>>> import numpy as np
>>> np.set_printoptions(suppress=True, linewidth=100)
>>> M = np.load("a.npy")
>>> M
array([[0, 0, 0, 1, 1],
       [0, 0, 1, 1, 1],
       [0, 1, 0, 1, 1],
       [1, 1, 1, 0, 1],
       [1, 1, 1, 1, 0]])
>>> ev, vecs = np.linalg.eigh(M)
>>> vec = np.array([3, -1, 2, -5, -5])
>>> (np.sign(vecs[:, -1].round(6)) == np.sign(vecs[0, -1].round(6))).astype(int)
array([1, 1, 1, 1, 1])
>>> np.round(np.linalg.eigvalsh(M[1:, 1:]), 1)
array([-1., -1., -1.,  3.])
>>> np.trace(M @ M @ M) // 6
np.int64(5)
>>> M.sum(axis=0)
array([2, 3, 3, 4, 4])
>>> M @ M
array([[2, 2, 2, 1, 1],
       [2, 3, 2, 2, 2],
       [2, 2, 3, 2, 2],
       [1, 2, 2, 4, 3],
       [1, 2, 2, 3, 4]])
>>> low = np.diag(M.sum(axis=1)) - M
>>> np.round(np.linalg.eigvalsh(low), 1) + 0
array([0., 2., 4., 5., 5.])
>>> np.linalg.matrix_rank(low)
np.int64(4)
>>> round(np.linalg.det(low[1:, 1:]))
40
>>> (np.linalg.eigvalsh(low) < 1e-8).sum()
np.int64(1)
>>> ev, vecs = np.linalg.eig(M)
>>> np.round(np.sort(np.linalg.eigvals(M.T)), 1)
array([-1.7, -1. , -1. ,  0.4,  3.3])
>>> ev.round(1)
array([ 3.3,  0.4, -1.7, -1. , -1. ])
>>> np.round(M @ vecs[:, 0] - ev[0] * vecs[:, 0], 1) + 0
array([0., 0., 0., 0., 0.])
>>> np.round(np.sort(np.linalg.eigvals(np.linalg.inv(M))), 1)
array([-1. , -1. , -0.6,  0.3,  2.8])
>>> J = np.load("data.npy")
>>> J.round(1) + 0
array([[ -1.9,   4.3,   1. ,   0.8,  -1.9,   3.1,  -6.7,   0.5,   0.5,  -7.3],
       [  1.5,   8.2,   1.2,   1.9,   3.4,   7.2,  -7.8,  -0.8,   4.6,  -8.8],
       [  9. ,   4.1,   7.8,   2.2,   1.5,  -2.4, -14.3,   0.1,  -1.9,  -6.3],
       [  6.5,   3.5,   3.2,  -0.1,   0.9,  -1.1,  -6.7,  -2.4,  -3.2,  -4. ],
       [  3.9,   4.2,   5.3,   2.3,  -1.6,   0.9,  -8.3,   0.3,  -1.6,  -5. ],
       [ -0.5,   3.1,  -9.1,  -7.3,   7.1,  -0.6,  -6. ,  -5.9,   0.5, -10. ],
       [  2.6,   4.3,   4.1,   2.3,  -3.7,   2.9,  -2. ,  -0.7,  -2.7,  -2.2],
       [  4.6,   6. ,   6. ,   3.8,  -2.1,   4.5,  -4. ,  -0.3,  -1. ,  -2.9],
       [ -0.3,   0.9,   3.7,   1.1,  -7.8,  -0.8,  -1.3,   0.3,  -6.2,  -1.1],
       [  1.7,   2.5,  -0.6,  -2.2,   1.2,  -1.6,  -8.2,  -1.9,  -1.9,  -7.1],
       [ -5.9,  -2.6,  -4.5,  -5.1,  -6.4,  -4.9,  -1.3,  -1.5,  -7.2,  -4.2],
       [  2. ,   2.6,  -2. ,  -3.1,   1.8,  -1.3,  -6. ,  -3.1,  -2.2,  -6.3],
       [  9.6,   9.4,   1. ,   0. ,  10.9,   4.6, -11.6,  -4.3,   4.9,  -9.6],
       [  0.6,   7. ,  -0.2,   0.6,   3. ,   5.9,  -7. ,  -1.2,   3.6,  -8.6],
       [ 12. ,   4.4,   4.1,  -0.4,   4.1,  -2. ,  -6.7,  -4.6,  -4. ,  -2.6],
       [ -0.4,   4.7,  -0.6,  -0.3,   0.1,   3.4,  -4.5,  -1.4,   0.4,  -6.5],
       [ -3.5,  10.3,   2.5,   5.4,  -0.2,  13.2,  -5.6,   2.1,   7.8,  -9.2],
       [ -3.7,   6.7,  -1.7,   1. ,  -0.7,   8.4,  -1.3,  -0.9,   3.1,  -6.8],
       [  9.4,   6.2,   7. ,   3. ,   2.1,   1.6,  -9.1,  -1.3,  -0.8,  -4.4],
       [  4.4,   2.6,  -3. ,  -4.2,   3.1,  -1.8,  -3. ,  -5.4,  -3.7,  -4.3],
       [ -0.5,   6.8,  -0.7,   0.7,   1.2,   6.9,  -3.3,  -1.7,   2.6,  -6.8],
       [  8.5,   3.6,   4. ,   0.2,   0.7,  -1.2,  -4.6,  -3.3,  -4.5,  -1.9],
       [  4.9,   9. ,   4.9,   3.8,   4.3,   6.6, -11.8,   0.2,   5.1,  -9.2],
       [  7.4,   3. ,   3.2,  -0.6,   1. ,  -2.4,  -6.8,  -2.9,  -4.2,  -3.5],
       [ 19.8,  13.4,  11. ,   6.4,  12.6,   6.9, -15.8,  -3. ,   6.1,  -7.4],
       [  3.4,   7.6,  -3.1,  -1.6,   6.4,   5.9,  -3.4,  -4.8,   2.9,  -7.1],
       [  2.8,   1. ,  -0.9,  -2.8,  -1.8,  -2.5,  -0.9,  -3.8,  -6.2,  -1.9],
       [  8.3,   1.6,   5.7,   0. ,  -0.1,  -5.4, -11.1,  -1.2,  -5.3,  -4.2],
       [  7.2,  10. ,   3.7,   3. ,   6.9,   7.3, -10.4,  -1.8,   5.5,  -8.7],
       [  3.7,   5.2,   1.2,   0.7,  -0.8,   4.2,   1.2,  -3.4,  -2.3,  -1.5],
       [  4.8,   1.3,   4.8,   0.8,  -5. ,  -2.3,  -2.3,  -1.4,  -7.1,  -0.1],
       [ -5.2,   3.5,   0.9,   1.6,  -6.2,   4.6,  -1.8,   1.3,  -0.8,  -4.9],
       [ -0.3,  -0.4,   2.5,  -0.2,  -8.4,  -2.3,   0.7,  -0.7,  -8.1,   0.2],
       [ -2.1,   4.3,  -6. ,  -4.4,   5.4,   1.5,  -9. ,  -2.9,   2.7, -11.5],
       [ -3.4,   4.1,  -1.1,  -0.4,  -1.2,   3.3,  -6.2,   0. ,   1.1,  -8.2],
       [  4.3,   4.8,   7.1,   3.9,  -2.8,   2.1,  -7.6,   1. ,  -1.5,  -4.1]])
>>> # null space of dimension 5
>>> def softmax(z):
...     e = np.exp(z - z.max(axis=-1, keepdims=True))
...     return e / e.sum(axis=-1, keepdims=True)
... 
>>> np.round(softmax(J[25] + 3), 1) + 0
array([0. , 0.7, 0. , 0. , 0.2, 0.1, 0. , 0. , 0. , 0. ])
>>> scores = J @ J.T / np.sqrt(10)
>>> softmax(scores).round(6).argmax(axis=1)
array([16, 24, 24, 24, 24,  5, 24, 24, 32, 24, 10, 12, 24, 24, 24, 24, 16, 16, 24,  5, 24, 24, 24,
       24, 24, 24, 27, 24, 24, 24, 27, 16, 32, 33, 16, 24])
